$ ipython --no-banner

In [1]: import numpy as np

In [2]: np.set_printoptions(precision=3, suppress=True, linewidth=160, legacy="1.25")

In [3]: K = np.load("arr.npy")

In [4]: K
Out[4]: 
array([[0.1  , 0.075, 0.075, 0.025, 0.2  , 0.025, 0.15 , 0.225, 0.   , 0.125],
       [0.04 , 0.12 , 0.12 , 0.14 , 0.12 , 0.   , 0.16 , 0.04 , 0.1  , 0.16 ],
       [0.067, 0.067, 0.033, 0.067, 0.067, 0.1  , 0.2  , 0.2  , 0.1  , 0.1  ],
       [0.188, 0.021, 0.188, 0.146, 0.104, 0.062, 0.146, 0.021, 0.062, 0.062],
       [0.081, 0.   , 0.027, 0.054, 0.162, 0.189, 0.243, 0.108, 0.   , 0.135],
       [0.022, 0.022, 0.156, 0.178, 0.133, 0.067, 0.022, 0.133, 0.156, 0.111],
       [0.133, 0.178, 0.111, 0.2  , 0.178, 0.044, 0.022, 0.022, 0.022, 0.089],
       [0.111, 0.022, 0.111, 0.022, 0.2  , 0.111, 0.067, 0.044, 0.156, 0.156],
       [0.028, 0.056, 0.222, 0.111, 0.194, 0.139, 0.028, 0.083, 0.139, 0.   ],
       [0.029, 0.114, 0.143, 0.143, 0.086, 0.029, 0.   , 0.143, 0.143, 0.171]])

In [5]: gram = K.T @ K

In [6]: np.linalg.matrix_rank(gram)
Out[6]: 10

In [7]: rng = np.random.default_rng(819)

In [8]: other = K + rng.integers(-2, 3, (10, 1)) @ rng.integers(-2, 3, (1, 10))

In [9]: other
Out[9]: 
array([[ 0.1  , -1.925, -1.925,  1.025, -0.8  ,  0.025,  1.15 ,  2.225,  2.   ,  0.125],
       [ 0.04 ,  2.12 ,  2.12 , -0.86 ,  1.12 ,  0.   , -0.84 , -1.96 , -1.9  ,  0.16 ],
       [ 0.067, -3.933, -3.967,  2.067, -1.933,  0.1  ,  2.2  ,  4.2  ,  4.1  ,  0.1  ],
       [ 0.188, -1.979, -1.812,  1.146, -0.896,  0.062,  1.146,  2.021,  2.062,  0.062],
       [ 0.081, -4.   , -3.973,  2.054, -1.838,  0.189,  2.243,  4.108,  4.   ,  0.135],
       [ 0.022,  0.022,  0.156,  0.178,  0.133,  0.067,  0.022,  0.133,  0.156,  0.111],
       [ 0.133,  4.178,  4.111, -1.8  ,  2.178,  0.044, -1.978, -3.978, -3.978,  0.089],
       [ 0.111, -3.978, -3.889,  2.022, -1.8  ,  0.111,  2.067,  4.044,  4.156,  0.156],
       [ 0.028, -1.944, -1.778,  1.111, -0.806,  0.139,  1.028,  2.083,  2.139,  0.   ],
       [ 0.029, -3.886, -3.857,  2.143, -1.914,  0.029,  2.   ,  4.143,  4.143,  0.171]])

In [10]: print(np.round(np.linalg.svd(other - K, compute_uv=False), 3) + 0)
[21.354  0.     0.     0.     0.     0.     0.     0.     0.     0.   ]

In [11]: np.abs(other - K).sum(axis=1)
Out[11]: array([11., 11., 22., 11., 22.,  0., 22., 22., 11., 22.])

In [12]: np.linalg.matrix_rank(other - K, tol=1e-8)
Out[12]: 1

In [13]: round(np.linalg.norm(K, 2), 3)
Out[13]: 1.023

In [14]: np.round(np.linalg.norm(K[2], 1), 3), round(np.linalg.norm(K[2], np.inf), 3)
Out[14]: (1.0, 0.2)

In [15]: round(np.linalg.norm(K) ** 2 / np.linalg.norm(K, 2) ** 2, 3)
Out[15]: 1.336

In [16]: np.linalg.norm(K, axis=1)
Out[16]: array([0.389, 0.357, 0.359, 0.369, 0.402, 0.366, 0.38 , 0.364, 0.387, 0.365])

In [17]: r0 = np.array([2, -2])

In [18]: np.cross(K[1, :3], K[9, :3])
Out[18]: array([ 0.003, -0.002,  0.001])

In [19]: np.polyval(r0, K[1])
Out[19]: array([-1.92, -1.76, -1.76, -1.72, -1.76, -2.  , -1.68, -1.92, -1.8 , -1.68])

In [20]: Z = np.sign(np.array([[-9, 5, 1, -8], [-3, 2, 5, -5], [-2, 2, 5, -1], [0, 1, -9, -1]]))

In [21]: other = (np.tril(Z, -1) + np.eye(4)) @ (np.triu(Z, 1) + np.eye(4))

In [22]: evals = np.array([-7, -9, -2, -1])

In [23]: J = np.rint(other * evals @ np.linalg.inv(other)) + 0

In [24]: J
Out[24]: 
array([[ -8.,  -7.,   6.,  -1.],
       [  0.,  -7.,   0.,   0.],
       [  1.,  -3.,  -3.,  -1.],
       [ -8., -16.,   8.,  -1.]])

In [25]: x0 = np.array([2, 0, 1, 3])

In [26]: y = J @ x0

In [27]: y
Out[27]: array([-13.,   0.,  -4., -11.])

In [28]: np.round(np.linalg.solve(J, J[:, 2]), 3) + 0
Out[28]: array([0., 0., 1., 0.])

In [29]: print(np.linalg.solve(J, y))
[ 2. -0.  1.  3.]

In [30]: np.linalg.solve(J.T, J[3])
Out[30]: array([-0., -0., -0.,  1.])

In [31]: E = np.loadtxt("run13.csv", delimiter=",")

In [32]: print(E)
[[ 1.611 -0.089  1.306  0.05  -1.274 -1.709 -0.381]
 [ 1.934  1.251  0.275 -1.109  1.008  1.086  0.441]
 [-0.645  1.937  1.306  1.633 -0.287  0.591 -0.179]
 [-0.107  1.123 -0.997 -0.366  0.696 -0.94  -2.287]
 [-0.752 -0.924  2.061 -1.048  0.761  0.573 -1.152]
 [ 1.289 -1.248 -0.234  1.835  0.622  0.927 -1.056]
 [ 0.107  0.054 -0.469 -0.71  -2.198  1.575 -0.976]]

In [33]: r0 = np.array([0, 0, 0, 3, 3, 1, 0])

In [34]: other = E + np.outer(r0, np.eye(7)[4])

In [35]: np.linalg.matrix_rank(other - E)
Out[35]: 1

In [36]: np.linalg.matrix_rank(np.linalg.inv(other) - np.linalg.inv(E), tol=1e-8)
Out[36]: 1

In [37]: x0 = np.array([1, 1, 0, 0, 0, 1, 2])

In [38]: y = E @ x0

In [39]: y
Out[39]: array([-0.949,  5.153,  1.524, -4.5  , -3.408, -1.144, -0.216])

In [40]: np.round(np.linalg.solve(E, y), 3) + 0
Out[40]: array([1., 1., 0., 0., 0., 1., 2.])

In [41]: np.round(np.linalg.solve(E, 5 * y), 3) + 0
Out[41]: array([ 5.,  5.,  0.,  0.,  0.,  5., 10.])

In [42]: print(np.round(np.linalg.solve(E, E[:, 6]), 3) + 0)
[0. 0. 0. 0. 0. 0. 1.]

In [43]: U, sigma, VT = np.linalg.svd(E, full_matrices=False)

In [44]: np.round(U.T @ U, 3) + 0
Out[44]: 
array([[1., 0., 0., 0., 0., 0., 0.],
       [0., 1., 0., 0., 0., 0., 0.],
       [0., 0., 1., 0., 0., 0., 0.],
       [0., 0., 0., 1., 0., 0., 0.],
       [0., 0., 0., 0., 1., 0., 0.],
       [0., 0., 0., 0., 0., 1., 0.],
       [0., 0., 0., 0., 0., 0., 1.]])

In [45]: print(np.cumsum(sigma ** 2) / np.sum(sigma ** 2))
[0.143 0.286 0.429 0.571 0.714 0.857 1.   ]

In [46]: W0 = np.eye(5, dtype=int)[rng.permutation(5)] * np.array([-2, 1, -3, -2, -3])

In [47]: W0
Out[47]: 
array([[ 0,  1,  0,  0,  0],
       [ 0,  0, -3,  0,  0],
       [ 0,  0,  0,  0, -3],
       [ 0,  0,  0, -2,  0],
       [-2,  0,  0,  0,  0]])

In [48]: (np.linalg.matrix_power((W0 != 0) + (W0.T != 0) + np.eye(5), 5) > 0).astype(int)
Out[48]: 
array([[1, 1, 1, 0, 1],
       [1, 1, 1, 0, 1],
       [1, 1, 1, 0, 1],
       [0, 0, 0, 1, 0],
       [1, 1, 1, 0, 1]])

In [49]: np.flatnonzero(np.linalg.matrix_power((W0 != 0) + (W0.T != 0) + np.eye(5), 5)[0])
Out[49]: array([0, 1, 2, 4])

In [50]: (W0 != 0).astype(int)
Out[50]: 
array([[0, 1, 0, 0, 0],
       [0, 0, 1, 0, 0],
       [0, 0, 0, 0, 1],
       [0, 0, 0, 1, 0],
       [1, 0, 0, 0, 0]])

In [51]: np.sort(np.linalg.eigvals(W0).real)
Out[51]: array([-2.   , -1.456, -1.456,  1.456,  1.456])

In [52]: round(np.linalg.det(W0), 3)
Out[52]: -36.0

In [53]: t3 = np.stack([W0, 5 * W0, W0[::-1]])

In [54]: np.linalg.matrix_rank(t3)
Out[54]: array([5, 5, 5])

In [55]: np.linalg.det(t3)
Out[55]: array([    -36., -112500.,     -36.])

In [56]: print(t3.shape)
(3, 5, 5)

In [57]: np.linalg.matrix_rank(t3.reshape(3, -1))
Out[57]: 2

In [58]: data = np.array([[0, -2, 0, -1, 1, -2, 1],
    ...:     [2, 0, 1, -3, 2, 1, 0],
    ...:     [0, -1, 0, 1, 3, 1, -1],
    ...:     [1, 3, -1, 0, 2, -3, -2],
    ...:     [-1, -2, -3, -2, 0, -1, 2],
    ...:     [2, -1, -1, 3, 1, 0, -1],
    ...:     [-1, 0, 1, 2, -2, 1, 0]])

In [59]: data
Out[59]: 
array([[ 0, -2,  0, -1,  1, -2,  1],
       [ 2,  0,  1, -3,  2,  1,  0],
       [ 0, -1,  0,  1,  3,  1, -1],
       [ 1,  3, -1,  0,  2, -3, -2],
       [-1, -2, -3, -2,  0, -1,  2],
       [ 2, -1, -1,  3,  1,  0, -1],
       [-1,  0,  1,  2, -2,  1,  0]])

In [60]: np.linalg.lstsq(data[:-1].T, data[-1])[2]
Out[60]: 6

In [61]: np.unique(data.round(6), axis=0).shape
Out[61]: (7, 7)

In [62]: np.round(data @ np.linalg.pinv(data) @ data, 3) + 0
Out[62]: 
array([[ 0., -2.,  0., -1.,  1., -2.,  1.],
       [ 2.,  0.,  1., -3.,  2.,  1.,  0.],
       [ 0., -1.,  0.,  1.,  3.,  1., -1.],
       [ 1.,  3., -1.,  0.,  2., -3., -2.],
       [-1., -2., -3., -2.,  0., -1.,  2.],
       [ 2., -1., -1.,  3.,  1.,  0., -1.],
       [-1.,  0.,  1.,  2., -2.,  1.,  0.]])

In [63]: np.abs(np.diag(np.linalg.qr(data)[1])) > 1e-9
Out[63]: array([ True,  True,  True,  True,  True,  True, False])

In [64]: np.allclose(data, data.T)
Out[64]: False

In [65]: np.allclose(data @ data.T, data.T @ data)
Out[65]: True

In [66]: (data - data.T) / 2
Out[66]: 
array([[ 0., -2.,  0., -1.,  1., -2.,  1.],
       [ 2.,  0.,  1., -3.,  2.,  1.,  0.],
       [ 0., -1.,  0.,  1.,  3.,  1., -1.],
       [ 1.,  3., -1.,  0.,  2., -3., -2.],
       [-1., -2., -3., -2.,  0., -1.,  2.],
       [ 2., -1., -1.,  3.,  1.,  0., -1.],
       [-1.,  0.,  1.,  2., -2.,  1.,  0.]])

In [67]: t3 = np.stack([data, 3 * data, data[::-1]])

In [68]: np.linalg.norm(t3, axis=(1, 2))
Out[68]: array([11.045, 33.136, 11.045])

In [69]: print(t3.sum(axis=0))
[[ -1  -8   1  -2   2  -7   4]
 [ 10  -1   3  -9   9   4  -1]
 [ -1  -6  -3   2  12   3  -2]
 [  5  15  -5   0  10 -15 -10]
 [ -4  -9 -12  -7   3  -3   7]
 [ 10  -4  -3   9   6   1  -4]
 [ -4  -2   4   7  -7   2   1]]

In [70]: np.linalg.matrix_rank(t3)
Out[70]: array([6, 6, 6])

In [71]: np.einsum("bij,cij->bc", t3, t3)
Out[71]: 
array([[ 122,  366,    2],
       [ 366, 1098,    6],
       [   2,    6,  122]])

In [72]: U, sigma, VT = np.linalg.svd(data)

In [73]: print(np.argmax(sigma[:-1] / (sigma[1:] + 1e-6)) + 1)
6

In [74]: sigma.round(3) + 0
Out[74]: array([6.041, 6.041, 4.475, 4.475, 2.117, 2.117, 0.   ])

In [75]: other = U[:, :6] @ np.diag(sigma[:6]) @ VT[:6]

In [76]: print(round(np.linalg.norm(data - other) / np.linalg.norm(data), 3))
0.0

In [77]: np.linalg.matrix_rank(other)
Out[77]: 6

In [78]: print(round(np.abs(data - other).max(), 3))
0.0

In [79]: np.linalg.matrix_rank(data, rtol=0.05)
Out[79]: 6
